>>> import numpy as np
>>> np.set_printoptions(precision=1, suppress=True, linewidth=200)
>>> data = np.loadtxt("dump.csv", delimiter=",")
>>> data
array([[11.,  7.,  6.],
       [ 7., 12.,  1.],
       [ 6.,  1., 12.]])
>>> # symmetric, so the eigenvalues are real
>>> Y = np.array([[-2, -3], [-1, 0], [1, -2]])
>>> np.einsum("ij->j", data)
array([24., 20., 19.])
>>> np.linalg.matrix_rank(np.vstack([data, Y.T]))
np.int64(3)
>>> rng = np.random.default_rng(908)
>>> Y = data + rng.integers(-2, 3, (3, 2)) @ rng.integers(-2, 3, (2, 3))
>>> Y
array([[10.,  9.,  5.],
       [ 7.,  6.,  3.],
       [ 4., -7., 14.]])
>>> np.round(np.linalg.svd(Y - data, compute_uv=False), 1) + 0
array([10.7,  1.9,  0. ])
>>> Y - data
array([[-1.,  2., -1.],
       [ 0., -6.,  2.],
       [-2., -8.,  2.]])
>>> np.abs(Y - data).sum(axis=1)
array([ 4.,  8., 12.])
>>> F = np.load("out19.npy")
>>> F
array([[6., 0., 5., 5., 5.],
       [0., 6., 0., 0., 0.],
       [5., 0., 6., 5., 5.],
       [5., 0., 5., 6., 5.],
       [5., 0., 5., 5., 6.]])
>>> Q = F.astype(float).copy()
>>> for j in range(5):
...     Q[:, j] -= Q[:, :j] @ (Q[:, :j].T @ Q[:, j])
...     Q[:, j] /= np.linalg.norm(Q[:, j])
... 
>>> np.round(Q.T @ F, 1) + 0
array([[10.5,  0. , 10.4, 10.4, 10.4],
       [ 0. ,  6. ,  0. ,  0. ,  0. ],
       [ 0. ,  0. ,  1.4,  0.7,  0.7],
       [ 0. ,  0. ,  0. ,  1.2,  0.4],
       [ 0. ,  0. ,  0. ,  0. ,  1.2]])
>>> Q.round(1) + 0
array([[ 0.6,  0. , -0.7, -0.4, -0.3],
       [ 0. ,  1. ,  0. ,  0. ,  0. ],
       [ 0.5,  0. ,  0.7, -0.4, -0.3],
       [ 0.5,  0. ,  0. ,  0.8, -0.3],
       [ 0.5,  0. ,  0. ,  0. ,  0.9]])
>>> np.round(Q.T @ Q, 1) + 0
array([[1., 0., 0., 0., 0.],
       [0., 1., 0., 0., 0.],
       [0., 0., 1., 0., 0.],
       [0., 0., 0., 1., 0.],
       [0., 0., 0., 0., 1.]])
>>> A = np.load("run2.npy")
>>> A
array([[1, 0, 0, 0],
       [0, 1, 0, 0],
       [3, 1, 1, 0],
       [0, 1, 3, 1]])
>>> # triangular: eigenvalues sit on the diagonal
>>> Y = np.linalg.invert(A)
Traceback (most recent call last):
  File "<python-input-24>", line 1, in <module>
    Y = np.linalg.invert(A)
        ^^^^^^^^^^^^^^^^
AttributeError: module 'numpy.linalg' has no attribute 'invert'
>>> Y = np.linalg.inv(A)
>>> np.round(np.linalg.inv(Y), 1) + 0
array([[1., 0., 0., 0.],
       [0., 1., 0., 0.],
       [3., 1., 1., 0.],
       [0., 1., 3., 1.]])
>>> Y
array([[ 1.,  0.,  0.,  0.],
       [ 0.,  1.,  0.,  0.],
       [-3., -1.,  1.,  0.],
       [ 9.,  2., -3.,  1.]])
>>> np.linalg.det(A) * Y
array([[ 1.,  0.,  0.,  0.],
       [ 0.,  1.,  0.,  0.],
       [-3., -1.,  1.,  0.],
       [ 9.,  2., -3.,  1.]])
>>> Q, vecs = np.linalg.qr(A[:, :2])[0], np.linalg.qr(A[:, 2:])[0]
>>> sig = np.linalg.svd(Q.T @ vecs, compute_uv=False)
>>> sig
array([1. , 0.7])
>>> (sig > 0.9).sum()
np.int64(1)
>>> r0, r1 = A[1], A[3]
>>> r0 @ r0
np.int64(1)
>>> p = (r0 @ r1) / (r0 @ r0) * r0
>>> p
array([0., 1., 0., 0.])
>>> np.outer(r0, r1)
array([[0, 0, 0, 0],
       [0, 1, 3, 1],
       [0, 0, 0, 0],
       [0, 0, 0, 0]])
>>> r1 - p
array([0., 0., 3., 1.])
>>> round(np.abs(np.linalg.eigvals(A)).max(), 1)
np.float64(1.0)
>>> np.allclose(A @ A.T, A.T @ A)
False
>>> assert A == A.T
Traceback (most recent call last):
  File "<python-input-41>", line 1, in <module>
    assert A == A.T
           ^^^^^^^^
ValueError: The truth value of an array with more than one element is ambiguous. Use a.any() or a.all()
>>> round(np.linalg.det(A), 1)
np.float64(1.0)
>>> G = A.T @ A
>>> np.allclose(G, G.T)
True
>>> np.trace(G), (A ** 2).sum()
(np.int64(24), np.int64(24))
>>> np.round(np.linalg.eigvalsh(G)[::-1], 1) + 0
array([15.5,  7.6,  0.9,  0. ])
>>> np.linalg.matrix_rank(G)
np.int64(4)
>>> K = np.loadtxt("block2.csv", delimiter=",")
>>> K
array([[  0.5, -15.5,   0.4,  12.5],
       [  3.4, -17.1,  -0.4,  12.3],
       [ -0.1, -17.4,  -0.3,  12.8],
       [ -0.7, -18. ,  -0.2,  10.8],
       [ -0.1, -18.2,   1.5,  11.3],
       [  2.8, -15.5,  -1.6,  11.7],
       [  1. , -17.1,   1.9,  12.9],
       [  6.7,   9.4,  21.5,   1.8],
       [  1.3, -14.9,   0.3,  11.1],
       [  0.3, -15.4,   1.1,  11. ],
       [  8. ,   7.9,  20.4,   0.4],
       [  2.1, -16.2,   0.8,  11.1],
       [  7.3,   6.2,  21.7,  -1. ],
       [  1.1, -18.2,  -1.8,  11.9],
       [  7.2,   6.4,  22.2,   3.4],
       [  0. , -19.3,  -2.2,  12.9],
       [  6.4,   7.3,  21.9,   1.2],
       [  5.9,   7.1,  18.9,   1.3],
       [  0.4, -17.1,   0.8,  12.3],
       [  1.9, -18.8,  -0.4,  12.3],
       [  2.2, -15.9,   0.1,  11.8],
       [  9.2,   7.7,  20.8,   1.8],
       [  1.2, -17.5,  -2.5,  12.6],
       [  1.9, -16.3,  -0.7,  12.3],
       [  6.6,   6.2,  20.9,   2.4],
       [  6. ,   7.2,  21.6,   0.5],
       [  7.7,   4.5,  20.8,   0. ],
       [  6.9,   7. ,  22. ,  -0.3],
       [ -0.1, -16.4,   0.1,  12.3],
       [  3.1, -17. ,  -1.1,  11.2],
       [  0.1, -14.8,  -0.6,  11.1]])
>>> [round(float(x), 1) for x in np.linalg.svd(K, compute_uv=False)[:3]]
[96.4, 73.0, 6.4]
>>> np.abs(np.linalg.svd(K)[2][-1])
array([0.3, 0.5, 0.1, 0.8])
>>> round(np.log10(np.linalg.cond(K)))
1
>>> round(float(np.linalg.norm(K, 2) / np.linalg.norm(K)), 1)
0.8
>>> x0 = np.array([1, 2, 1, 0])
>>> h1 = np.maximum(K @ x0, 0)
>>> h1
array([ 0. ,  0. ,  0. ,  0. ,  0. ,  0. ,  0. , 47. ,  0. ,  0. , 44.2,  0. , 41.4,  0. , 42.2,  0. , 42.9, 39. ,  0. ,  0. ,  0. , 45.4,  0. ,  0. , 39.9, 42. , 37.5, 42.9,  0. ,  0. ,  0. ])
>>> np.maximum(K @ (3 * x0), 0)
array([  0. ,   0. ,   0. ,   0. ,   0. ,   0. ,   0. , 141. ,   0. ,   0. , 132.6,   0. , 124.2,   0. , 126.6,   0. , 128.7, 117. ,   0. ,   0. ,   0. , 136.2,   0. ,   0. , 119.7, 126. , 112.5,
       128.7,   0. ,   0. ,   0. ])
>>> np.tanh(K @ x0)
array([-1., -1., -1., -1., -1., -1., -1.,  1., -1., -1.,  1., -1.,  1., -1.,  1., -1.,  1.,  1., -1., -1., -1.,  1., -1., -1.,  1.,  1.,  1.,  1., -1., -1., -1.])
>>> Q, vecs = np.linalg.qr(K[:, :3])[0], np.linalg.qr(K[:, 3:])[0]
>>> sig = np.linalg.svd(Q.T @ vecs, compute_uv=False)
>>> np.degrees(np.arccos(sig.clip(0, 1)))
array([7.1])
>>> J = np.vander(np.arange(3) - 1, 3, increasing=True)
>>> J
array([[ 1, -1,  1],
       [ 1,  0,  0],
       [ 1,  1,  1]])
>>> w1 = np.array([[-1, 0], [-1, -1], [0, 2]])
>>> beta = np.array([-4, 4])
>>> H = np.maximum(J @ w1 + beta, 0)
>>> (H > 0).mean(axis=0)
array([0., 1.])
>>> (H > 0).astype(int)
array([[0, 1],
       [0, 1],
       [0, 1]])
>>> H
array([[0, 7],
       [0, 4],
       [0, 5]])
>>> Z = np.array([[-1, 1, 1], [0, -1, 0]])
>>> (H @ Z).round(6).argmax(axis=1)
array([0, 0, 0])
>>> w1 @ Z
array([[ 1, -1, -1],
       [ 1,  0, -1],
       [ 0, -2,  0]])
>>> H @ Z
array([[ 0, -7,  0],
       [ 0, -4,  0],
       [ 0, -5,  0]])
>>> Y = np.array([[3, 1, 3], [3, 8, 0], [5, 2, 9]])
>>> np.einsum("ik,kj->ij", J, Y)
array([[ 5, -5, 12],
       [ 3,  1,  3],
       [11, 11, 12]])
>>> np.vstack([J, Y.T]).shape
(6, 3)
>>> np.linalg.matrix_rank(J @ Y)
np.int64(3)
>>> J @ Y
array([[ 5, -5, 12],
       [ 3,  1,  3],
       [11, 11, 12]])
>>> Y.T @ J.T
array([[ 5,  3, 11],
       [-5,  1, 11],
       [12,  3, 12]])
>>> E, _ = np.linalg.qr(np.array([[-0.2, -1.0, -0.4], [-0.7, 1.8, -0.8], [-0.1, 0.6, 2.1]]))
>>> E
array([[-0.3,  0.9,  0.2],
       [-1. , -0.2, -0.2],
       [-0.1, -0.3,  1. ]])
>>> Y = np.c_[K[:, :1] @ np.array([[-1]]), np.array([-3, 3, 2, 0, -3, 3, 1, 1, 3, -1, 0, 1, 3, 2, -2, 0, -1, 3, -1, 0, -1, 2, 2, 3, -1, 3, 3, -1, 3, 1, 2])]
>>> Y
array([[-0.5, -3. ],
       [-3.4,  3. ],
       [ 0.1,  2. ],
       [ 0.7,  0. ],
       [ 0.1, -3. ],
       [-2.8,  3. ],
       [-1. ,  1. ],
       [-6.7,  1. ],
       [-1.3,  3. ],
       [-0.3, -1. ],
       [-8. ,  0. ],
       [-2.1,  1. ],
       [-7.3,  3. ],
       [-1.1,  2. ],
       [-7.2, -2. ],
       [ 0. ,  0. ],
       [-6.4, -1. ],
       [-5.9,  3. ],
       [-0.4, -1. ],
       [-1.9,  0. ],
       [-2.2, -1. ],
       [-9.2,  2. ],
       [-1.2,  2. ],
       [-1.9,  3. ],
       [-6.6, -1. ],
       [-6. ,  3. ],
       [-7.7,  3. ],
       [-6.9, -1. ],
       [ 0.1,  3. ],
       [-3.1,  1. ],
       [-0.1,  2. ]])
>>> np.round(np.linalg.lstsq(K, Y[:, 0])[0], 1) + 0
array([-1.,  0.,  0.,  0.])
>>> np.linalg.matrix_rank(np.c_[K, Y])
np.int64(5)
